>>> import numpy as np
>>> np.set_printoptions(precision=1, suppress=True, linewidth=200)
>>> A = np.array([[27.9, 6.9, 28.0, 6.9], [0.0, 0.2, 0.0, 0.0]])
>>> print(np.argsort(-np.linalg.norm(A, axis=0).round(6), kind="stable")[:3])
[2 0 1]
>>> U, s, VT = np.linalg.svd(A)
>>> print(np.argmax(s[:-1] / (s[1:] + 1e-6)) + 1)
1
>>> B = U[:, :1] @ np.diag(s[:1]) @ VT[:1]
>>> print(np.round(np.linalg.norm(A - B) / np.linalg.norm(A), 1))
0.0
>>> print(round(np.abs(A - B).max(), 1))
0.2
>>> print(np.linalg.matrix_rank(A, rtol=0.05))
1
>>> u = np.array([1, 2, 4])
>>> print(np.array([np.convolve(row, u, "same") for row in A]))
[[ 62.7 153.4  90.5 125.8]
 [  0.2   0.4   0.8   0. ]]
>>> print(np.correlate(A[0], A[1], "full"))
[0.  0.  5.6 1.4 5.6 1.4 0. ]
>>> B = np.array([[0, 1], [0, 3], [0, 3], [0, 3]])
>>> print(B.T @ A.T)
[[  0.    0. ]
 [153.3   0.6]]
>>> print(np.round(np.einsum("ij,ij->i", A, A), 1) + 0)
[1657.6    0. ]
>>> print(np.linalg.matrix_rank(np.vstack([A, B.T])))
3
>>> print(np.linalg.matrix_rank(A @ B))
1
>>> J = np.load("data.npy")
>>> print(J)
[[-39.3   0.5  18.8]
 [-39.7  -0.4  20.6]
 [ 12.8 -21.6  -5.7]
 [-39.9  -0.6  19. ]
 [ 11.8 -22.9  -3.5]
 [ 12.3 -23.   -6.7]
 [ 12.2 -23.6  -6.2]
 [ 11.5 -22.1  -5.1]
 [-40.8   0.2  19.6]
 [-41.2  -0.3  20.7]
 [ 13.8 -23.1  -7.5]
 [ 10.9 -22.7  -5.6]
 [ 11.  -20.8  -5. ]
 [ 10.7 -21.8  -6.3]
 [ 12.1 -20.5  -7.8]
 [ 12.6 -23.3  -6.6]
 [-39.6   0.3  19.8]
 [ 10.6 -22.7  -6.9]
 [ 11.  -22.4  -7. ]
 [ 12.2 -20.4  -7.2]
 [ 13.  -21.9  -6.6]
 [ 11.6 -21.8  -6.4]]
>>> cen = (J - J.mean(axis=0)) / J.std(axis=0)
>>> print(np.argwhere(np.abs(cen) > 2))
[]
>>> print(cen.std(axis=0))
[1. 1. 1.]
>>> beta = np.linalg.lstsq(np.delete(cen, 2, axis=1), cen[:, 2])[0]
>>> print(np.abs(beta).argmax())
0
>>> mat = np.vander(np.arange(3) - 2, 3, increasing=True)
>>> print(mat)
[[ 1 -2  4]
 [ 1 -1  1]
 [ 1  0  0]]
>>> W = np.array([[-1, 2, -1], [3, 5, 0], [-3, -3, -3]])
>>> beta = np.array([1, -2, 1])
>>> hid = np.maximum(mat @ W + beta, 0)
>>> print(hid)
[[0 0 0]
 [0 0 0]
 [0 0 0]]
>>> print((hid > 0).mean(axis=0))
[0. 0. 0.]
>>> C = np.array([[3, 5, 2], [3, 0, 5], [2, 2, 4]])
>>> print((hid @ C).round(6).argmax(axis=1))
[0 0 0]
>>> B = mat[0, 0] * mat[1:] - np.outer(mat[1:, 0], mat[0])
>>> print(B)
[[ 0  1 -3]
 [ 0  2 -4]]
>>> print(mat[:, 0] / mat[0, 0])
[1. 1. 1.]
>>> print(np.linalg.cond(B) > 100)
False
>>> x0 = np.array([6, 3, 8])
>>> rhs = mat @ x0
>>> print(rhs)
[32 11  6]
>>> print(np.linalg.solve(mat, mat[:, 2]))
[0. 0. 1.]
>>> print(np.linalg.solve(mat, rhs))
[6. 3. 8.]
>>> print(np.linalg.solve(mat, rhs + mat[:, 1]))
[6. 4. 8.]
